$ python3 -q
>>> import numpy as np
>>> from numpy import linalg as LA
>>> np.set_printoptions(precision=1, suppress=True, linewidth=100)
>>> F = np.load("w.npy")
>>> print(F)
[[ -1.1   6.   10.7 -33.3 -19.3 -14.   -6.   12.  -48.4  -8.5  27.7 -19.4  -2.6   8.9]
 [ 32.6   7.1  -6.6   1.   -2.3 -20.8  26.  -14.6  -1.4 -23.3  33.6  13.7  32.5  30.9]
 [  0.4   4.    7.5 -33.7 -18.9 -11.9  -3.5  12.  -46.4  -7.9  28.2 -19.4  -5.2   6.6]
 [-22.5   5.6 -13.  -35.1  16.4   6.6  12.6  29.5  25.7  29.5   2.4  -8.   15.6 -28.1]
 [-22.5   7.7 -14.5 -34.1  15.9   4.8  13.9  29.7  26.3  26.7   1.8  -6.9  15.5 -28.9]
 [-20.9   6.6 -15.6 -32.9  15.4   6.9  14.5  30.4  27.7  25.6   2.4  -8.   15.6 -28.8]
 [ 34.2   6.4  -9.   -0.5  -0.1 -18.5  26.8 -14.4  -2.6 -21.5  32.5  13.6  28.8  31.2]
 [ 34.5   6.3  -7.9   0.2  -2.6 -19.4  24.8 -14.7  -2.2 -22.9  33.2  12.4  29.1  32.7]
 [-22.5   6.2 -13.2 -33.4  17.9   6.5  13.9  31.2  24.9  26.8   1.4  -8.7  15.8 -28.1]
 [-20.3   7.1 -14.8 -35.7  15.2   3.3  15.2  28.1  26.2  26.    2.4  -9.5  16.  -27.8]
 [  1.    3.9  10.4 -34.5 -18.2 -12.9  -3.7   9.9 -47.7  -8.6  27.7 -21.3  -3.4   8.7]]
>>> U, sigma, Vh = LA.svd(F)
>>> print(sigma)
[183.2 130.6 116.2   5.9   4.5   4.2   3.1   2.8   2.1   0.8   0.5]
>>> print(np.argmax(sigma[:-1] / (sigma[1:] + 1e-6)) + 1)
3
>>> M2 = U[:, :3] @ np.diag(sigma[:3]) @ Vh[:3]
>>> print(round(np.abs(F - M2).max(), 1))
2.1
>>> print(LA.matrix_rank(F, rtol=0.05))
3
>>> u = np.array([1, -1])
>>> print(np.convolve(F[3], u))
[-22.5  28.1 -18.6 -22.1  51.5  -9.8   6.   16.9  -3.8   3.8 -27.1 -10.4  23.6 -43.7  28.1]
>>> print(LA.cond(F) > 100)
True
>>> print(np.argsort(-LA.norm(F, axis=0).round(6), kind="stable")[:3])
[ 8  3 13]
>>> print(round(LA.norm(F, 2) / LA.norm(F), 1))
0.7
>>> M2 = np.array([[0, 0, 0, 4, 5, 5, 0, 2, 2, 2],
...     [2, 3, 0, 2, 5, 3, 2, 1, 3, 1],
...     [2, 4, 1, 3, 2, 0, 2, 3, 5, 3],
...     [3, 1, 0, 2, 4, 2, 5, 1, 0, 1],
...     [4, 3, 1, 1, 4, 1, 3, 3, 0, 3],
...     [1, 1, 2, 5, 5, 1, 1, 1, 3, 0],
...     [2, 2, 3, 4, 2, 1, 5, 2, 1, 1],
...     [4, 1, 3, 5, 1, 2, 1, 4, 0, 1],
...     [5, 3, 1, 1, 4, 0, 4, 5, 5, 3],
...     [3, 4, 5, 5, 4, 2, 0, 5, 5, 2]])
>>> M = M2 - M2.T
>>> print(M)
[[ 0 -2 -2  1  1  4 -2 -2 -3 -1]
 [ 2  0 -4  1  2  2  0  0  0 -3]
 [ 2  4  0  3  1 -2 -1  0  4 -2]
 [-1 -1 -3  0  3 -3  1 -4 -1 -4]
 [-1 -2 -1 -3  0 -4  1  2 -4 -1]
 [-4 -2  2  3  4  0  0 -1  3 -2]
 [ 2  0  1 -1 -1  0  0  1 -3  1]
 [ 2  0  0  4 -2  1 -1  0 -5 -4]
 [ 3  0 -4  1  4 -3  3  5  0 -2]
 [ 1  3  2  4  1  2 -1  4  2  0]]
>>> # skew-symmetric
>>> u = np.array([0, 2, -1, 1, -1, 1, -2, 1, 0, 2])
>>> M2 = M + np.outer(u, np.eye(10)[1])
>>> print(M2)
[[ 0. -2. -2.  1.  1.  4. -2. -2. -3. -1.]
 [ 2.  2. -4.  1.  2.  2.  0.  0.  0. -3.]
 [ 2.  3.  0.  3.  1. -2. -1.  0.  4. -2.]
 [-1.  0. -3.  0.  3. -3.  1. -4. -1. -4.]
 [-1. -3. -1. -3.  0. -4.  1.  2. -4. -1.]
 [-4. -1.  2.  3.  4.  0.  0. -1.  3. -2.]
 [ 2. -2.  1. -1. -1.  0.  0.  1. -3.  1.]
 [ 2.  1.  0.  4. -2.  1. -1.  0. -5. -4.]
 [ 3.  0. -4.  1.  4. -3.  3.  5.  0. -2.]
 [ 1.  5.  2.  4.  1.  2. -1.  4.  2.  0.]]
